$ ipython --no-banner

In [1]: import numpy as np

In [2]: from numpy import linalg as LA

In [3]: np.set_printoptions(suppress=True, linewidth=200)

In [4]: rnd = lambda a: np.round(a, 3) + 0

In [5]: m1 = np.load("a.npy")

In [6]: m1
Out[6]: 
array([[  7,  -3,  -4,   3,   5,   5,   5,   1,   3,   2,  -3,   1],
       [ -3,   7,  -4,  -1,   3,  -3,  -3,   1,  -1,  -2,  -3,   5],
       [ -4,  -4,  13,   2, -11,  -4,   1,  -2,  -8,   4,  11,  -5],
       [  3,  -1,   2,   5,   0,   1,   4,   1,  -2,   6,   3,   2],
       [  5,   3, -11,   0,  10,   4,   1,   2,   6,  -2,  -9,   5],
       [  5,  -3,  -4,   1,   4,   5,   2,   1,   6,   2,  -3,   0],
       [  5,  -3,   1,   4,   1,   2,   6,   0,  -3,   2,   1,   0],
       [  1,   1,  -2,   1,   2,   1,   0,   1,   2,   2,  -1,   2],
       [  3,  -1,  -8,  -2,   6,   6,  -3,   2,  13,   2,  -6,   1],
       [  2,  -2,   4,   6,  -2,   2,   2,   2,   2,  12,   6,   2],
       [ -3,  -3,  11,   3,  -9,  -3,   1,  -1,  -6,   6,  10,  -3],
       [  1,   5,  -5,   2,   5,   0,   0,   2,   1,   2,  -3,   6]])

In [7]: # equal to its transpose

In [8]: rk = LA.matrix_rank(m1)

In [9]: rk
Out[9]: np.int64(4)

In [10]: N = LA.svd(m1)[2][rk:].T

In [11]: LA.matrix_rank(m1.T @ m1), LA.matrix_rank(m1 @ m1.T)
Out[11]: (np.int64(4), np.int64(4))

In [12]: [int(LA.matrix_rank(m1[:i])) for i in range(1, len(m1) + 1)]
Out[12]: [1, 2, 3, 4, 4, 4, 4, 4, 4, 4, 4, 4]

In [13]: [int(LA.matrix_rank(m1[:, :j + 1])) for j in range(12)]
Out[13]: [1, 2, 3, 4, 4, 4, 4, 4, 4, 4, 4, 4]

In [14]: np.allclose(m1 @ N, 0)
Out[14]: True

In [15]: vals, V = LA.eigh(m1)

In [16]: x = np.array([2, 1, 4, 2, 2, 4, 2, 4, 0, 1, 1, 0])

In [17]: (np.sign(V[:, -1].round(6)) == np.sign(V[0, -1].round(6))).astype(int)
Out[17]: array([1, 1, 0, 0, 1, 1, 0, 1, 1, 0, 0, 1])

In [18]: rnd(LA.eigvalsh(m1[1:, 1:]))
Out[18]: array([ 0.   ,  0.   ,  0.   ,  0.   ,  0.   ,  0.   ,  0.   , 10.227, 14.285, 20.343, 43.145])

In [19]: np.abs(m1).sum(axis=1).max(), rnd(np.abs(vals).max())
Out[19]: (np.int64(69), np.float64(44.426))

In [20]: rnd(V * np.maximum(vals, 0) @ V.T)
Out[20]: 
array([[  7.,  -3.,  -4.,   3.,   5.,   5.,   5.,   1.,   3.,   2.,  -3.,   1.],
       [ -3.,   7.,  -4.,  -1.,   3.,  -3.,  -3.,   1.,  -1.,  -2.,  -3.,   5.],
       [ -4.,  -4.,  13.,   2., -11.,  -4.,   1.,  -2.,  -8.,   4.,  11.,  -5.],
       [  3.,  -1.,   2.,   5.,   0.,   1.,   4.,   1.,  -2.,   6.,   3.,   2.],
       [  5.,   3., -11.,   0.,  10.,   4.,   1.,   2.,   6.,  -2.,  -9.,   5.],
       [  5.,  -3.,  -4.,   1.,   4.,   5.,   2.,   1.,   6.,   2.,  -3.,   0.],
       [  5.,  -3.,   1.,   4.,   1.,   2.,   6.,   0.,  -3.,   2.,   1.,   0.],
       [  1.,   1.,  -2.,   1.,   2.,   1.,   0.,   1.,   2.,   2.,  -1.,   2.],
       [  3.,  -1.,  -8.,  -2.,   6.,   6.,  -3.,   2.,  13.,   2.,  -6.,   1.],
       [  2.,  -2.,   4.,   6.,  -2.,   2.,   2.,   2.,   2.,  12.,   6.,   2.],
       [ -3.,  -3.,  11.,   3.,  -9.,  -3.,   1.,  -1.,  -6.,   6.,  10.,  -3.],
       [  1.,   5.,  -5.,   2.,   5.,   0.,   0.,   2.,   1.,   2.,  -3.,   6.]])

In [21]: x @ m1 @ x
Out[21]: np.int64(551)

In [22]: rnd(x @ m1 @ x / (x @ x)), rnd(vals[0]), rnd(vals[-1])
Out[22]: (np.float64(8.224), np.float64(0.0), np.float64(44.426))

In [23]: F = np.load("run7.npy")

In [24]: rnd(F)
Out[24]: 
array([[-0.875, -0.973,  3.589, -1.186],
       [ 0.292, -3.873, -0.954,  0.075],
       [-3.792, -0.02 , -1.126, -0.591],
       [-0.875, -0.232,  0.971,  3.773]])

In [25]: rnd(F[:, 3] @ F[:, 0])
Out[25]: np.float64(0.0)

In [26]: Q = F.astype(float).copy()

In [27]: for j in range(4):
    ...:     Q[:, j] -= Q[:, :j] @ (Q[:, :j].T @ Q[:, j])
    ...:     Q[:, j] /= LA.norm(Q[:, j])
    ...: 

In [28]: rnd(Q.T @ Q)
Out[28]: 
array([[1., 0., 0., 0.],
       [0., 1., 0., 0.],
       [0., 0., 1., 0.],
       [0., 0., 0., 1.]])
